$ ipython --no-banner

In [1]: import numpy as np

In [2]: np.set_printoptions(precision=3, suppress=True, linewidth=140, legacy="1.25")

In [3]: def rd(a):
   ...:     return np.round(a, 3) + 0
   ...: 

In [4]: E = np.loadtxt("layer16.csv", delimiter=",")

In [5]: rd(E)
Out[5]: 
array([[ 1.   ,  0.   ,  0.   ,  0.   ,  0.   ,  0.   ],
       [ 0.   ,  1.   ,  0.   ,  0.   ,  0.   ,  0.   ],
       [ 0.   ,  0.   ,  1.   ,  0.   ,  0.   ,  0.   ],
       [ 0.   ,  0.   ,  0.   ,  0.866, -0.5  ,  0.   ],
       [ 0.   ,  0.   ,  0.   ,  0.5  ,  0.866,  0.   ],
       [ 0.   ,  0.   ,  0.   ,  0.   ,  0.   ,  1.   ]])

In [6]: rd(np.linalg.det(E))
Out[6]: 1.0

In [7]: (np.linalg.matrix_power((E != 0) + (E.T != 0) + np.eye(6), 6) > 0).astype(int)
Out[7]: 
array([[1, 0, 0, 0, 0, 0],
       [0, 1, 0, 0, 0, 0],
       [0, 0, 1, 0, 0, 0],
       [0, 0, 0, 1, 1, 0],
       [0, 0, 0, 1, 1, 0],
       [0, 0, 0, 0, 0, 1]])

In [8]: rd(np.sort(np.linalg.eigvals(E).real))
Out[8]: array([0.866, 0.866, 1.   , 1.   , 1.   , 1.   ])

In [9]: x0 = np.array([1, -1, 3, -3, 1, 1])

In [10]: y = E @ x0

In [11]: coef, lr = np.zeros(6), 1 / np.linalg.norm(E, 2) ** 2

In [12]: for i in range(60):
    ...:     coef -= lr * E.T @ (E @ coef - y)
    ...:     if i % 10 == 0: print(i, round(np.linalg.norm(E @ coef - y), 3))
    ...: 
0 0.0
10 0.0
20 0.0
30 0.0
40 0.0
50 0.0

In [13]: rd(np.linalg.cond(E))
Out[13]: 1.0

In [14]: rd(E.mean(axis=0))
Out[14]: array([0.167, 0.167, 0.167, 0.228, 0.061, 0.167])

In [15]: E.shape
Out[15]: (6, 6)

In [16]: rd(E - E[0])
Out[16]: 
array([[ 0.   ,  0.   ,  0.   ,  0.   ,  0.   ,  0.   ],
       [-1.   ,  1.   ,  0.   ,  0.   ,  0.   ,  0.   ],
       [-1.   ,  0.   ,  1.   ,  0.   ,  0.   ,  0.   ],
       [-1.   ,  0.   ,  0.   ,  0.866, -0.5  ,  0.   ],
       [-1.   ,  0.   ,  0.   ,  0.5  ,  0.866,  0.   ],
       [-1.   ,  0.   ,  0.   ,  0.   ,  0.   ,  1.   ]])

In [17]: np.count_nonzero(E)
Out[17]: 8

In [18]: np.unravel_index(np.abs(E).argmax(), E.shape)
Out[18]: (0, 0)

In [19]: np.linalg.matrix_rank(E)
Out[19]: 6

In [20]: E[6]
Traceback (most recent call last):
  Cell In[20], line 1
    E[6]
IndexError: index 6 is out of bounds for axis 0 with size 6


In [21]: rd(np.linalg.svd(E, compute_uv=False))
Out[21]: array([1., 1., 1., 1., 1., 1.])

In [22]: np.abs(E).max()
Out[22]: 1.0

In [23]: E[:, 6]
Traceback (most recent call last):
  Cell In[23], line 1
    E[:, 6]
IndexError: index 6 is out of bounds for axis 1 with size 6


In [24]: rd(np.linalg.norm(E))
Out[24]: 2.449

In [25]: np.zeros(6, 6)
Traceback (most recent call last):
  Cell In[25], line 1
    np.zeros(6, 6)
TypeError: Cannot interpret '6' as a data type


In [26]: rd(E.sum(axis=1))
Out[26]: array([1.   , 1.   , 1.   , 0.366, 1.366, 1.   ])

In [27]: rd(E.sum(axis=0))
Out[27]: array([1.   , 1.   , 1.   , 1.366, 0.366, 1.   ])

In [28]: X = np.load("sample9.npy")

In [29]: X
Out[29]: 
array([[ 1.007,  0.276,  2.1  ,  0.852],
       [-0.045,  1.533, -1.663, -1.524],
       [ 0.082, -1.335,  1.493,  0.29 ],
       [-4.154,  6.905, -3.234, -2.761],
       [ 1.882,  0.256, -0.08 , -1.063],
       [ 2.879,  4.272, -0.808, -0.3  ]])

In [30]: Y = np.c_[X[:, :2] @ np.array([[1, 1], [2, 2]]), np.array([1, 2, 0, -1, 2, 0])]

In [31]: Y
Out[31]: 
array([[ 1.559,  1.559,  1.   ],
       [ 3.021,  3.021,  2.   ],
       [-2.588, -2.588,  0.   ],
       [ 9.656,  9.656, -1.   ],
       [ 2.394,  2.394,  2.   ],
       [11.423, 11.423,  0.   ]])

In [32]: np.linalg.matrix_rank(Y)
Out[32]: 2

In [33]: np.linalg.matrix_rank(np.c_[X, Y])
Out[33]: 5

In [34]: m1 = np.array([[0, -3, -1, 3],
    ...:     [0, 1, 3, -2],
    ...:     [-3, 0, 3, 3],
    ...:     [-2, 2, -2, 2],
    ...:     [-1, -2, -3, 0],
    ...:     [-2, -2, 3, 0]])

In [35]: m1[:, 1] = 3 * m1[:, 3]

In [36]: m1
Out[36]: 
array([[ 0,  9, -1,  3],
       [ 0, -6,  3, -2],
       [-3,  9,  3,  3],
       [-2,  6, -2,  2],
       [-1,  0, -3,  0],
       [-2,  0,  3,  0]])

In [37]: left, s, Vt = np.linalg.svd(m1)

In [38]: rd(s)
Out[38]: array([16.351,  6.596,  2.854,  0.   ])

In [39]: np.argmax(s[:-1] / (s[1:] + 1e-6)) + 1
Out[39]: 3

In [40]: Y = left[:, :3] @ np.diag(s[:3]) @ Vt[:3]

In [41]: rd(np.linalg.norm(m1 - Y, 2)), rd(s[3])
Out[41]: (0.0, 0.0)

In [42]: np.linalg.matrix_rank(Y)
Out[42]: 3

In [43]: rd(np.linalg.norm(m1 - Y) / np.linalg.norm(m1))
Out[43]: 0.0

In [44]: t = np.radians(60)

In [45]: r_ = np.eye(4)

In [46]: r_[2, 2] = r_[3, 3] = np.cos(t)

In [47]: r_[2, 3], r_[3, 2] = -np.sin(t), np.sin(t)

In [48]: rd(r_)
Out[48]: 
array([[ 1.   ,  0.   ,  0.   ,  0.   ],
       [ 0.   ,  1.   ,  0.   ,  0.   ],
       [ 0.   ,  0.   ,  0.5  , -0.866],
       [ 0.   ,  0.   ,  0.866,  0.5  ]])

In [49]: Y = m1 @ r_.T

In [50]: np.allclose(np.linalg.norm(m1, axis=1), np.linalg.norm(Y, axis=1))
Out[50]: True

In [51]: np.allclose(m1 @ m1.T, Y @ Y.T)
Out[51]: True

In [52]: rd(np.linalg.det(r_)), np.trace(r_)
Out[52]: (1.0, 3.0)

In [53]: hat = np.triu(np.array([[2, 1, 0, -1], [-1, 1, 0, 2], [2, 1, -2, 1], [-1, -1, -2, 0]]), 1) + np.eye(4)

In [54]: Y = hat @ r_ @ np.linalg.inv(hat)

In [55]: rd(np.poly(Y))
Out[55]: array([ 1., -3.,  4., -3.,  1.])

In [56]: rd(np.trace(Y)), np.trace(r_)
Out[56]: (3.0, 3.0)

In [57]: rd(hat @ r_ - r_ @ hat)
Out[57]: 
array([[ 0.   ,  0.   , -0.866,  0.5  ],
       [ 0.   ,  0.   ,  1.732, -1.   ],
       [ 0.   ,  0.   ,  0.866,  0.   ],
       [ 0.   ,  0.   ,  0.   , -0.866]])

In [58]: rng = np.random.default_rng(178972)

In [59]: feats = np.triu(rng.random((4, 4)) < 0.6, 1).astype(int)

In [60]: feats = feats + feats.T

In [61]: feats
Out[61]: 
array([[0, 0, 0, 0],
       [0, 0, 1, 1],
       [0, 1, 0, 1],
       [0, 1, 1, 0]])

In [62]: # symmetric

In [63]: feats @ feats
Out[63]: 
array([[0, 0, 0, 0],
       [0, 2, 1, 1],
       [0, 1, 2, 1],
       [0, 1, 1, 2]])

In [64]: (np.linalg.matrix_power((feats != 0) + (feats.T != 0) + np.eye(4), 4) > 0).astype(int)
Out[64]: 
array([[1, 0, 0, 0],
       [0, 1, 1, 1],
       [0, 1, 1, 1],
       [0, 1, 1, 1]])

In [65]: left, s, Vt = np.linalg.svd(feats)

In [66]: np.argmax(s[:-1] / (s[1:] + 1e-6)) + 1
Out[66]: 3

In [67]: rd(s)
Out[67]: array([2., 1., 1., 0.])

In [68]: Y = left[:, :3] @ np.diag(s[:3]) @ Vt[:3]

In [69]: rd(np.linalg.norm(feats - Y) / np.linalg.norm(feats))
Out[69]: 0.0

In [70]: np.linalg.matrix_rank(Y)
Out[70]: 3

In [71]: rd(np.linalg.norm(feats - Y, 2)), s[3]
Out[71]: (0.0, 0.0)

In [72]: F = np.load("dump.npy")

In [73]: F
Out[73]: 
array([[ 1,  2,  0,  2,  1, -2],
       [-2,  1,  2,  0,  2,  1],
       [ 1, -2,  1,  2,  0,  2],
       [ 2,  1, -2,  1,  2,  0],
       [ 0,  2,  1, -2,  1,  2],
       [ 2,  0,  2,  1, -2,  1]])

In [74]: F.reshape(6, 7)
Traceback (most recent call last):
  Cell In[74], line 1
    F.reshape(6, 7)
ValueError: cannot reshape array of size 36 into shape (6,7)


In [75]: F.reshape(2, -1)
Out[75]: 
array([[ 1,  2,  0,  2,  1, -2, -2,  1,  2,  0,  2,  1,  1, -2,  1,  2,  0,  2],
       [ 2,  1, -2,  1,  2,  0,  0,  2,  1, -2,  1,  2,  2,  0,  2,  1, -2,  1]])

In [76]: F.ravel(order="F")
Out[76]: 
array([ 1, -2,  1,  2,  0,  2,  2,  1, -2,  1,  2,  0,  0,  2,  1, -2,  1,  2,  2,  0,  2,  1, -2,  1,  1,  2,  0,  2,  1, -2, -2,  1,  2,
        0,  2,  1])

In [77]: T = F.reshape(6, 2, -1)

In [78]: np.einsum("ihd,ihd->ih", T, T)
Out[78]: 
array([[5, 9],
       [9, 5],
       [6, 8],
       [9, 5],
       [5, 9],
       [8, 6]])

In [79]: np.einsum("ihd,jhd->hij", T, T).shape
Out[79]: (2, 6, 6)

In [80]: T.transpose(1, 0, 2)
Out[80]: 
array([[[ 1,  2,  0],
        [-2,  1,  2],
        [ 1, -2,  1],
        [ 2,  1, -2],
        [ 0,  2,  1],
        [ 2,  0,  2]],

       [[ 2,  1, -2],
        [ 0,  2,  1],
        [ 2,  0,  2],
        [ 1,  2,  0],
        [-2,  1,  2],
        [ 1, -2,  1]]])

In [81]: T.shape
Out[81]: (6, 2, 3)
